>>> import numpy as np
>>> np.set_printoptions(precision=2, suppress=True, linewidth=160, floatmode="fixed")
>>> feats = np.loadtxt("dump.csv", delimiter=",")
>>> feats
array([[ 0.05, -1.98, -0.87,  0.66,  2.78],
       [-1.98, -1.05,  1.21, -0.08,  1.58],
       [-0.87,  1.21, -2.04,  0.87,  2.44],
       [ 0.66, -0.08,  0.87,  3.14, -0.12],
       [ 2.78,  1.58,  2.44, -0.12,  0.90]])
>>> ev, vecs = np.linalg.eig(feats)
>>> np.round(feats @ vecs[:, 0] - ev[0] * vecs[:, 0], 2) + 0
array([0.00, 0.00, 0.00, 0.00, 0.00])
>>> np.sort(np.linalg.eigvals(feats @ feats))
array([ 4.02,  8.98,  9.00, 16.00, 25.01])
>>> np.sort(np.linalg.eigvals(feats.T))
array([-5.00, -3.00,  2.00,  3.00,  4.00])
>>> Q, vecs = np.linalg.qr(feats[:, :3])[0], np.linalg.qr(feats[:, 3:])[0]
>>> s = np.linalg.svd(Q.T @ vecs, compute_uv=False)
>>> s
array([0.30, 0.17])
>>> X = np.load("out9.npy")
>>> X
array([[ 0,  3, -1],
       [ 0,  0,  2],
       [ 0,  0,  0]])
>>> np.allclose(X, X.T)
False
>>> np.trace(X)
np.int64(0)
>>> K = np.loadtxt("case10.csv", delimiter=",")
>>> K
array([[-7.00,  0.00,  0.00],
       [ 0.00, -2.00, -4.00],
       [ 0.00,  0.00,  2.00]])
>>> np.einsum("ij,ji->", K, K)
np.float64(57.0)
>>> np.round(np.linalg.det(2 * K), 2), round(float(np.linalg.det(K)), 2)
(np.float64(224.0), 28.0)
>>> np.poly(K)
array([  1.00,   7.00,  -4.00, -28.00])
>>> np.kron(np.eye(2, dtype=int), K)
array([[-7.00,  0.00,  0.00, -0.00,  0.00,  0.00],
       [ 0.00, -2.00, -4.00,  0.00, -0.00, -0.00],
       [ 0.00,  0.00,  2.00,  0.00,  0.00,  0.00],
       [-0.00,  0.00,  0.00, -7.00,  0.00,  0.00],
       [ 0.00, -0.00, -0.00,  0.00, -2.00, -4.00],
       [ 0.00,  0.00,  0.00,  0.00,  0.00,  2.00]])
>>> round(np.linalg.det(K.T), 2)
np.float64(28.0)
>>> K @ K
array([[49.00,  0.00,  0.00],
       [ 0.00,  4.00,  0.00],
       [ 0.00,  0.00,  4.00]])
>>> round(np.abs(np.linalg.eigvals(K)).max(), 2)
np.float64(7.0)
>>> (K + K.T) / 2
array([[-7.00,  0.00,  0.00],
       [ 0.00, -2.00, -2.00],
       [ 0.00, -2.00,  2.00]])
>>> np.sort(np.abs(np.linalg.eigvals(K)))
array([2.00, 2.00, 7.00])
>>> round(float(np.linalg.det(K)), 2)
28.0
>>> m1 = np.array([[1.2, 2.3, -1.3, -0.1, 1.0, -1.2, 0.7, 1.4, -0.2],
...     [1.6, -0.7, -1.4, 0.8, -0.1, 0.6, -0.8, 1.0, -1.4],
...     [0.1, -0.7, -0.4, 0.0, -0.9, -1.4, 1.7, -1.9, 1.8],
...     [-0.3, -0.2, 0.4, -0.6, 0.1, 1.0, 0.5, -0.2, -0.4],
...     [0.2, 2.2, -1.2, -0.5, 1.5, 0.1, 0.5, 1.9, -0.2]])
>>> m1
array([[ 1.20,  2.30, -1.30, -0.10,  1.00, -1.20,  0.70,  1.40, -0.20],
       [ 1.60, -0.70, -1.40,  0.80, -0.10,  0.60, -0.80,  1.00, -1.40],
       [ 0.10, -0.70, -0.40,  0.00, -0.90, -1.40,  1.70, -1.90,  1.80],
       [-0.30, -0.20,  0.40, -0.60,  0.10,  1.00,  0.50, -0.20, -0.40],
       [ 0.20,  2.20, -1.20, -0.50,  1.50,  0.10,  0.50,  1.90, -0.20]])
>>> B = np.array([[-2, -3, -3],
...     [-3, 3, -3],
...     [-2, 3, 3],
...     [3, -2, 1],
...     [3, 3, 3],
...     [-2, 1, -2],
...     [3, -2, 1],
...     [0, 1, 0],
...     [1, 3, -1]])
>>> np.linalg.matrix_rank(np.vstack([m1, B.T]))
np.int64(8)
>>> np.einsum("ij->j", m1)
array([ 2.80,  2.90, -3.90, -0.40,  1.60, -0.90,  2.60,  2.20, -0.40])
>>> np.einsum("ij,ij->i", m1, m1)
array([13.36,  9.62, 13.17,  2.11, 12.73])
